$ python3 -q
>>> import numpy as np
>>> import numpy.linalg as la
>>> np.set_printoptions(precision=1, suppress=True, linewidth=100, floatmode="fixed")
>>> W0 = np.load("mat.npy")
>>> print(W0)
[[-0.3  0.2 -0.9  0.8  0.3]
 [-0.2 -1.3  2.0  1.0  0.1]
 [-0.6  0.7  0.2 -0.1  1.5]
 [ 0.0  0.9  0.9  0.8  0.9]
 [-6.0  1.5 -0.6  2.4  3.3]
 [ 0.0 -0.9  0.4  0.6  0.5]
 [-0.9  1.9  0.4 -0.2 -1.4]
 [ 0.3 -1.7 -0.2  0.3  0.0]
 [ 1.0  0.6 -0.8  0.4 -2.3]
 [-0.2  1.7  1.2  0.3  0.4]
 [ 0.3 -2.2 -0.5  0.0  1.4]
 [ 0.5  1.3  0.2 -0.2 -0.8]
 [ 0.8  1.7  0.0  0.6 -2.8]
 [ 1.4  0.4 -1.6 -2.2 -0.1]
 [ 0.4  0.4 -0.4 -0.3 -0.7]
 [-0.2 -1.1 -1.2 -0.5 -1.2]
 [-1.6 -1.1 -1.6 -0.3  1.0]
 [ 0.4  0.3 -0.5  1.9  0.4]
 [-0.2 -0.9 -0.5  0.1  0.8]
 [-0.8  0.5 -0.6  0.1  0.6]
 [ 0.7 -0.8  0.7  0.6 -0.3]
 [-0.9  0.5  0.6 -0.1  0.8]
 [-0.4 -0.6 -1.0  0.9 -0.6]
 [ 0.7  0.3  3.1  0.1 -1.0]
 [-0.6  0.1 -0.7  1.5  0.6]]
>>> out = W0 / np.sqrt((W0 ** 2).mean(axis=1, keepdims=True))
>>> print(la.matrix_rank(W0 - W0.mean(axis=1, keepdims=True)))
4
>>> U, sigma, vt = la.svd(W0, full_matrices=False)
>>> print(np.abs(U[:, 0]).round(6).argmax())
4
>>> print(np.round(U.T @ W0 @ vt.T, 1) + 0)
[[8.8 0.0 0.0 0.0 0.0]
 [0.0 6.1 0.0 0.0 0.0]
 [0.0 0.0 5.2 0.0 0.0]
 [0.0 0.0 0.0 4.0 0.0]
 [0.0 0.0 0.0 0.0 2.8]]
>>> print(np.abs(vt[0]))
[0.7 0.1 0.1 0.3 0.6]
>>> lab = W0[:, 3] > np.median(W0[:, 3])
>>> f = W0[lab].mean(axis=0) - W0[~lab].mean(axis=0)
>>> print(lab.astype(int))
[1 1 0 1 1 1 0 0 1 0 0 0 1 0 0 0 0 1 0 0 1 0 1 0 1]
>>> print(np.argsort(-np.abs(f).round(6), kind="stable"))
[3 0 1 4 2]
>>> print(np.round((((W0 - W0.mean(axis=0)) @ f > 0) == lab).mean(), 1))
0.9
>>> print(((W0 - W0.mean(axis=0)) @ f > 0).astype(int))
[1 1 0 1 1 1 0 0 0 1 0 0 1 0 0 0 0 1 0 0 1 0 1 0 1]
